$ ipython --no-banner

In [1]: import numpy as np

In [2]: np.set_printoptions(precision=3, suppress=True, linewidth=200, sign=" ")

In [3]: m1 = np.loadtxt("x.csv", delimiter=",")

In [4]: m1
Out[4]: 
array([[ 1.7  ,  3.41 ,  0.1  ,  1.6  ,  0.   , -0.6  ],
       [-0.4  , -0.807,  0.6  , -0.5  ,  1.2  , -1.1  ],
       [ 0.1  ,  0.176, -0.1  , -2.1  , -0.9  ,  0.4  ],
       [ 2.8  ,  5.558, -0.7  , -1.   ,  0.5  ,  1.8  ],
       [ 0.4  ,  0.79 , -0.8  , -0.5  ,  0.6  ,  1.2  ],
       [ 0.2  ,  0.417,  1.2  , -1.3  ,  0.6  ,  0.2  ],
       [-0.9  , -1.808, -0.2  ,  0.   ,  0.4  , -1.   ],
       [ 0.5  ,  1.013, -0.4  ,  0.3  , -1.1  ,  1.1  ],
       [ 1.1  ,  2.159,  0.4  ,  0.1  ,  0.5  ,  1.2  ],
       [-0.4  , -0.774, -1.3  ,  0.5  ,  0.7  , -0.3  ],
       [-1.7  , -3.399,  0.4  , -0.6  , -2.   , -0.2  ],
       [ 0.   , -0.019, -0.6  , -0.3  ,  1.4  , -0.7  ],
       [ 0.   ,  0.022,  1.1  , -0.6  , -0.5  , -1.4  ],
       [ 0.1  ,  0.169, -1.   ,  0.6  ,  0.4  ,  1.8  ],
       [-0.9  , -1.853,  0.8  , -0.9  ,  1.1  , -2.7  ]])

In [5]: t = np.radians(60)

In [6]: r_ = np.eye(6)

In [7]: r_[2, 2] = r_[0, 0] = np.cos(t)

In [8]: r_[2, 0], r_[0, 2] = -np.sin(t), np.sin(t)

In [9]: r_
Out[9]: 
array([[ 0.5  ,  0.   ,  0.866,  0.   ,  0.   ,  0.   ],
       [ 0.   ,  1.   ,  0.   ,  0.   ,  0.   ,  0.   ],
       [-0.866,  0.   ,  0.5  ,  0.   ,  0.   ,  0.   ],
       [ 0.   ,  0.   ,  0.   ,  1.   ,  0.   ,  0.   ],
       [ 0.   ,  0.   ,  0.   ,  0.   ,  1.   ,  0.   ],
       [ 0.   ,  0.   ,  0.   ,  0.   ,  0.   ,  1.   ]])

In [10]: out = m1 @ r_.T

In [11]: np.abs(out - m1).max(axis=0)
Out[11]: array([ 2.006,  0.   ,  2.075,  0.   ,  0.   ,  0.   ])

In [12]: round(float(np.linalg.det(r_)), 3), np.trace(r_)
Out[12]: (1.0, np.float64(5.0))

In [13]: np.allclose(np.linalg.norm(m1, axis=1), np.linalg.norm(out, axis=1))
Out[13]: True

In [14]: Xs = (m1 - m1.mean(axis=0)) / m1.std(axis=0)

In [15]: Xs.std(axis=0)
Out[15]: array([ 1.,  1.,  1.,  1.,  1.,  1.])

In [16]: beta = np.linalg.lstsq(np.delete(Xs, 3, axis=1), Xs[:, 3])[0]

In [17]: np.round(1 - np.var(Xs[:, 3] - np.delete(Xs, 3, axis=1) @ beta), 3)
Out[17]: np.float64(0.278)

In [18]: beta
Out[18]: array([-29.319,  29.53 ,  -0.453,   0.039,  -0.275])

In [19]: x = np.array([1, 2, 0, 0, 1, 3])

In [20]: rhs = m1 @ x

In [21]: np.round(np.linalg.solve(m1.T @ m1, m1.T @ rhs), 3) + 0
Out[21]: array([ 1.,  2.,  0.,  0.,  1.,  3.])

In [22]: np.round(np.linalg.pinv(m1) @ m1, 3) + 0
Out[22]: 
array([[ 1.,  0.,  0.,  0.,  0.,  0.],
       [ 0.,  1.,  0.,  0.,  0.,  0.],
       [ 0.,  0.,  1.,  0.,  0.,  0.],
       [ 0.,  0.,  0.,  1.,  0.,  0.],
       [ 0.,  0.,  0.,  0.,  1.,  0.],
       [ 0.,  0.,  0.,  0.,  0.,  1.]])

In [23]: np.round(np.linalg.lstsq(m1, rhs)[0], 3) + 0
Out[23]: array([ 1.,  2.,  0.,  0.,  1.,  3.])

In [24]: rng = np.random.default_rng(343)

In [25]: rhs = rhs + 0.05 * rng.normal(size=15)

In [26]: rhs
Out[26]: array([  6.742,  -4.068,   0.741,  19.91 ,   6.132,   2.247,  -7.121,   4.709,   9.53 ,  -2.211, -10.994,  -0.724,  -4.601,   6.356, -11.535])

In [27]: beta, *_ = np.linalg.lstsq(m1, rhs)

In [28]: round(float(np.linalg.norm(rhs - m1 @ beta)), 3)
Out[28]: 0.176

In [29]: beta.round()
Out[29]: array([ 4.,  0.,  0.,  0.,  1.,  3.])

In [30]: beta
Out[30]: array([ 4.04 ,  0.481,  0.022,  0.007,  0.984,  2.999])

In [31]: np.round(m1.T @ (rhs - m1 @ beta), 3) + 0
Out[31]: array([ 0.,  0.,  0.,  0.,  0.,  0.])

In [32]: hat = m1 @ np.linalg.solve(m1.T @ m1, m1.T)

In [33]: np.round(np.trace(hat), 3)
Out[33]: np.float64(6.0)

In [34]: hat @ m1[:, 2]
Out[34]: array([ 0.1,  0.6, -0.1, -0.7, -0.8,  1.2, -0.2, -0.4,  0.4, -1.3,  0.4, -0.6,  1.1, -1. ,  0.8])

In [35]: data = np.loadtxt("data.csv", delimiter=",")

In [36]: data
Out[36]: 
array([[  3.,   0.,   5.,   0.],
       [  0.,   0.,   4.,  11.],
       [  5.,   1.,   3.,   0.],
       [  0.,   0.,   3.,  14.],
       [  0.,   0.,   0.,   8.],
       [  0.,   4.,   0.,   9.],
       [  2.,   0.,   6.,   0.],
       [  2.,   0.,   2.,   0.],
       [  0.,   4.,   0.,   9.],
       [  0.,   3.,   0.,   6.],
       [  0.,   0.,   1.,  10.],
       [  1.,   5.,   0.,   1.],
       [  0.,   0.,   0.,  13.],
       [  1.,   9.,   0.,   2.],
       [  1.,   9.,   0.,   2.],
       [  3.,   0.,   5.,   0.],
       [  0.,   1.,   0.,  11.],
       [  0.,   0.,   2.,  12.],
       [  0.,   2.,   0.,   3.],
       [  0.,   0.,   5.,   8.],
       [  0.,   0.,   3.,   9.]])

In [37]: d = np.linalg.norm(data[:, None] - data[None], axis=-1)

In [38]: (d + 1e9 * np.eye(21)).round(6).argmin(axis=1)
Out[38]: array([ 15,  17,   0,  17,  10,   8,   0,   0,   5,   5,  16,  18,  16,  14,  13,   0,  10,   1,   9,  20,   1])

In [39]: d[3].round(6).argsort(kind="stable")[:4]
Out[39]: array([  3,  17,   1,  12])

In [40]: d.shape
Out[40]: (21, 21)

In [41]: np.linalg.matrix_rank(d ** 2)
Out[41]: np.int64(6)

In [42]: x = np.array([4, 1, 5, 3])

In [43]: rhs = data @ x

In [44]: np.linalg.solve(data, rhs)
LinAlgError: Last 2 dimensions of the array must be square


In [45]: np.linalg.lstsq(data, rhs)[0]
Out[45]: array([ 4.,  1.,  5.,  3.])

In [46]: rhs
Out[46]: array([ 37.,  53.,  36.,  57.,  24.,  31.,  38.,  18.,  31.,  21.,  35.,  12.,  39.,  19.,  19.,  37.,  34.,  46.,  11.,  49.,  42.])

In [47]: np.round(np.linalg.pinv(data) @ data, 3) + 0
Out[47]: 
array([[ 1.,  0.,  0.,  0.],
       [ 0.,  1.,  0.,  0.],
       [ 0.,  0.,  1.,  0.],
       [ 0.,  0.,  0.,  1.]])

In [48]: rhs = rhs + 0.3 * rng.normal(size=21)

In [49]: rhs
Out[49]: array([ 37.176,  52.945,  35.699,  56.865,  24.387,  30.785,  38.269,  18.205,  31.025,  21.069,  34.803,  11.911,  39.035,  19.404,  18.555,  37.395,  33.993,  46.022,  11.303,  49.309,  42.232])

In [50]: beta, *_ = np.linalg.lstsq(data, rhs)

In [51]: beta
Out[51]: array([ 3.95 ,  1.005,  5.059,  2.993])

In [52]: beta.round()
Out[52]: array([ 4.,  1.,  5.,  3.])

In [53]: [round(float(np.linalg.norm(np.linalg.solve(data.T @ data + lam * np.eye(4), data.T @ rhs))), 2) for lam in (0, 1, 10, 100)]
Out[53]: [7.15, 7.11, 6.8, 5.16]

In [54]: round(float(np.linalg.norm(rhs - data @ beta)), 3)
Out[54]: 1.01

In [55]: M = np.load("mat.npy")

In [56]: M
Out[56]: 
array([[-3, -1,  0,  0,  0,  0],
       [-2, -1,  0,  0,  0,  0],
       [-2,  2,  0,  0,  0,  0],
       [ 0,  0, -3, -1,  0,  0],
       [ 0,  0, -2, -1,  0,  0],
       [ 0,  0, -2,  2,  0,  0],
       [ 0,  0,  0,  0, -3, -1],
       [ 0,  0,  0,  0, -2, -1],
       [ 0,  0,  0,  0, -2,  2]])

In [57]: out = M / np.linalg.norm(M, axis=1, keepdims=True)

In [58]: G = out @ out.T

In [59]: (G - 2 * np.eye(9)).round(6).argmax(axis=1)
Out[59]: array([ 1,  0,  0,  4,  3,  3,  7,  6,  6])

In [60]: G
Out[60]: 
array([[ 1.   ,  0.99 ,  0.447,  0.   ,  0.   ,  0.   ,  0.   ,  0.   ,  0.   ],
       [ 0.99 ,  1.   ,  0.316,  0.   ,  0.   ,  0.   ,  0.   ,  0.   ,  0.   ],
       [ 0.447,  0.316,  1.   ,  0.   ,  0.   ,  0.   ,  0.   ,  0.   ,  0.   ],
       [ 0.   ,  0.   ,  0.   ,  1.   ,  0.99 ,  0.447,  0.   ,  0.   ,  0.   ],
       [ 0.   ,  0.   ,  0.   ,  0.99 ,  1.   ,  0.316,  0.   ,  0.   ,  0.   ],
       [ 0.   ,  0.   ,  0.   ,  0.447,  0.316,  1.   ,  0.   ,  0.   ,  0.   ],
       [ 0.   ,  0.   ,  0.   ,  0.   ,  0.   ,  0.   ,  1.   ,  0.99 ,  0.447],
       [ 0.   ,  0.   ,  0.   ,  0.   ,  0.   ,  0.   ,  0.99 ,  1.   ,  0.316],
       [ 0.   ,  0.   ,  0.   ,  0.   ,  0.   ,  0.   ,  0.447,  0.316,  1.   ]])

In [61]: G[0]
Out[61]: array([ 1.   ,  0.99 ,  0.447,  0.   ,  0.   ,  0.   ,  0.   ,  0.   ,  0.   ])

In [62]: x = np.array([2, -5, -6, -6, -4, 9])

In [63]: rhs = M @ x

In [64]: np.linalg.solve(M.T @ M, M.T @ rhs)
Out[64]: array([ 2., -5., -6., -6., -4.,  9.])

In [65]: np.linalg.lstsq(M, rhs)[0]
Out[65]: array([ 2., -5., -6., -6., -4.,  9.])

In [66]: rhs = rhs + 0.3 * rng.normal(size=9)

In [67]: rhs
Out[67]: array([ -0.615,   0.969, -13.8  ,  23.83 ,  17.877,  -0.336,   2.798,  -1.096,  25.967])

In [68]: beta, *_ = np.linalg.lstsq(M, rhs)

In [69]: np.round(M.T @ (rhs - M @ beta), 3) + 0
Out[69]: array([ 0.,  0.,  0.,  0.,  0.,  0.])

In [70]: beta.round()
Out[70]: array([ 2., -5., -6., -6., -4.,  9.])

In [71]: beta
Out[71]: array([ 1.911, -4.978, -5.911, -6.078, -3.951,  9.031])

In [72]: hat = M @ np.linalg.solve(M.T @ M, M.T)

In [73]: hat @ M[:, 0]
Out[73]: array([-3., -2., -2.,  0.,  0.,  0.,  0.,  0.,  0.])

In [74]: np.trace(hat)
Out[74]: np.float64(6.0)

In [75]: np.diag(hat)
Out[75]: array([ 0.644,  0.366,  0.99 ,  0.644,  0.366,  0.99 ,  0.644,  0.366,  0.99 ])

In [76]: x = np.array([2, -1, 1, 0, 0, 2])

In [77]: h1 = np.maximum(M @ x, 0)

In [78]: h1
Out[78]: array([ 0,  0,  0,  0,  0,  0,  0,  0,  4])

In [79]: np.maximum(M @ (3 * x), 0)
Out[79]: array([  0,   0,   0,   0,   0,   0,   0,   0,  12])

In [80]: M * (h1 > 1e-9)[:, None]
Out[80]: 
array([[ 0,  0,  0,  0,  0,  0],
       [ 0,  0,  0,  0,  0,  0],
       [ 0,  0,  0,  0,  0,  0],
       [ 0,  0,  0,  0,  0,  0],
       [ 0,  0,  0,  0,  0,  0],
       [ 0,  0,  0,  0,  0,  0],
       [ 0,  0,  0,  0,  0,  0],
       [ 0,  0,  0,  0,  0,  0],
       [ 0,  0,  0,  0, -2,  2]])

In [81]: np.tanh(M @ x)
Out[81]: array([-1.   , -0.995, -1.   , -0.995, -0.964, -0.964, -0.964, -0.964,  0.999])

In [82]: u = np.array([3, -5, -5])

In [83]: np.cross(M[0, :3], M[4, :3])
Out[83]: array([ 2, -6,  0])

In [84]: np.convolve(M[0], u)
Out[84]: array([-9, 12, 20,  5,  0,  0,  0,  0])

In [85]: np.polyval(u, M[0])
Out[85]: array([37,  3, -5, -5, -5, -5])

In [86]: K = np.load("m.npy")

In [87]: K
Out[87]: 
array([[ 0.02, -1.  , -2.  , -1.  , -3.  ],
       [-1.  ,  2.02, -3.  ,  0.  , -1.  ],
       [-3.  , -3.  ,  2.02,  3.  , -2.  ],
       [-1.  , -3.  ,  3.  , -0.98, -2.  ],
       [ 0.  , -1.  , -2.  , -1.  , -2.98]])

In [88]: u = np.array([0, 1, 0, 0, 1])

In [89]: out = K + np.outer(u, np.eye(5)[0])

In [90]: out
Out[90]: 
array([[ 0.02, -1.  , -2.  , -1.  , -3.  ],
       [ 0.  ,  2.02, -3.  ,  0.  , -1.  ],
       [-3.  , -3.  ,  2.02,  3.  , -2.  ],
       [-1.  , -3.  ,  3.  , -0.98, -2.  ],
       [ 1.  , -1.  , -2.  , -1.  , -2.98]])

In [91]: vals, V = np.linalg.eig(K)

In [92]: round(np.prod(vals), 3)
Out[92]: np.float64(2.657)

In [93]: np.round(np.sort(np.linalg.eigvals(K @ K)), 3) + 0
Out[93]: array([  0.   ,   1.865,   7.068,  29.177,  45.892])

In [94]: np.linalg.matrix_rank(K, rtol=0.1)
Out[94]: np.int64(4)

In [95]: [round(float(x), 3) for x in np.linalg.svd(K, compute_uv=False)[:3]]
Out[95]: [7.352, 5.896, 3.7]

In [96]: np.abs(np.linalg.svd(K)[2][-1])
Out[96]: array([ 0.41 ,  0.529,  0.401,  0.305,  0.546])

In [97]: out = np.linalg.inv(K)

In [98]: (np.abs(out) > 1e-9).astype(int)
Out[98]: 
array([[ 1,  1,  1,  1,  1],
       [ 1,  1,  1,  1,  1],
       [ 1,  1,  1,  1,  1],
       [ 1,  1,  1,  1,  1],
       [ 1,  1,  1,  1,  1]])

In [99]: np.round(np.linalg.inv(out), 3) + 0
Out[99]: 
array([[ 0.02, -1.  , -2.  , -1.  , -3.  ],
       [-1.  ,  2.02, -3.  ,  0.  , -1.  ],
       [-3.  , -3.  ,  2.02,  3.  , -2.  ],
       [-1.  , -3.  ,  3.  , -0.98, -2.  ],
       [ 0.  , -1.  , -2.  , -1.  , -2.98]])

In [100]: def softmax(z):
     ...:     e = np.exp(z - z.max(axis=-1, keepdims=True))
     ...:     return e / e.sum(axis=-1, keepdims=True)
     ...: 

In [101]: softmax(K[0])
Out[101]: array([ 0.526,  0.19 ,  0.07 ,  0.19 ,  0.026])

In [102]: scores = K @ K.T / np.sqrt(5)

In [103]: softmax(scores).round(6).argmax(axis=1)
Out[103]: array([ 0,  1,  2,  3,  0])

In [104]: np.round(softmax(scores + np.triu(np.full(scores.shape, -np.inf), 1)), 3) + 0
Out[104]: 
array([[ 1.   ,  0.   ,  0.   ,  0.   ,  0.   ],
       [ 0.026,  0.974,  0.   ,  0.   ,  0.   ],
       [ 0.   ,  0.   ,  1.   ,  0.   ,  0.   ],
       [ 0.   ,  0.   ,  0.103,  0.897,  0.   ],
       [ 0.497,  0.014,  0.001,  0.004,  0.484]])

In [105]: np.round(softmax(scores), 3) + 0
Out[105]: 
array([[ 0.497,  0.014,  0.001,  0.004,  0.484],
       [ 0.025,  0.95 ,  0.   ,  0.   ,  0.025],
       [ 0.   ,  0.   ,  0.999,  0.001,  0.   ],
       [ 0.   ,  0.   ,  0.103,  0.897,  0.   ],
       [ 0.497,  0.014,  0.001,  0.004,  0.484]])

In [106]: feats = np.loadtxt("run10.csv", delimiter=",")

In [107]: feats
Out[107]: 
array([[ 0.014,  0.06 ,  1.925,  0.039],
       [-0.028, -0.012,  2.555, -0.06 ],
       [-0.015, -0.06 ,  0.776,  0.087],
       [-0.025, -0.015, -1.586,  0.012],
       [-0.047, -0.049,  0.   , -0.081],
       [ 0.034,  0.015,  0.723, -0.066],
       [ 0.042, -0.029, -0.329,  0.008],
       [-0.032, -0.077,  2.378,  0.121],
       [ 0.006, -0.024,  0.561,  0.009],
       [ 0.006, -0.013,  0.302,  0.089],
       [-0.067, -0.028,  0.757, -0.027],
       [ 0.021,  0.093, -0.801,  0.007],
       [ 0.027, -0.11 ,  1.316, -0.002],
       [-0.028, -0.036,  0.461,  0.048],
       [-0.027, -0.047, -0.751,  0.008],
       [-0.086,  0.013,  1.228,  0.014],
       [ 0.087, -0.132, -3.64 , -0.016],
       [ 0.003,  0.043,  1.515,  0.069],
       [ 0.046,  0.009, -2.969, -0.114],
       [ 0.036, -0.043, -3.666,  0.03 ],
       [ 0.071,  0.028, -1.919, -0.021],
       [-0.108,  0.069,  0.586, -0.045],
       [-0.073,  0.021,  2.078, -0.015],
       [ 0.015,  0.117,  0.641,  0.116],
       [-0.046, -0.032, -1.623, -0.009],
       [-0.05 , -0.032, -4.642, -0.024],
       [-0.058,  0.003, -0.586,  0.002]])

In [108]: G = np.cov(feats, rowvar=False)

In [109]: np.argsort(-feats.std(axis=0).round(6), kind="stable")
Out[109]: array([ 2,  3,  1,  0])

In [110]: feats.std(axis=0)
Out[110]: array([ 0.047,  0.056,  1.881,  0.056])

In [111]: G.round(3) + 0
Out[111]: 
array([[ 0.002,  0.   , -0.032,  0.   ],
       [ 0.   ,  0.003,  0.023,  0.   ],
       [-0.032,  0.023,  3.674,  0.033],
       [ 0.   ,  0.   ,  0.033,  0.003]])

In [112]: np.polyfit(feats[:, 0], feats[:, 2], 1)
Out[112]: array([-13.754,  -0.318])
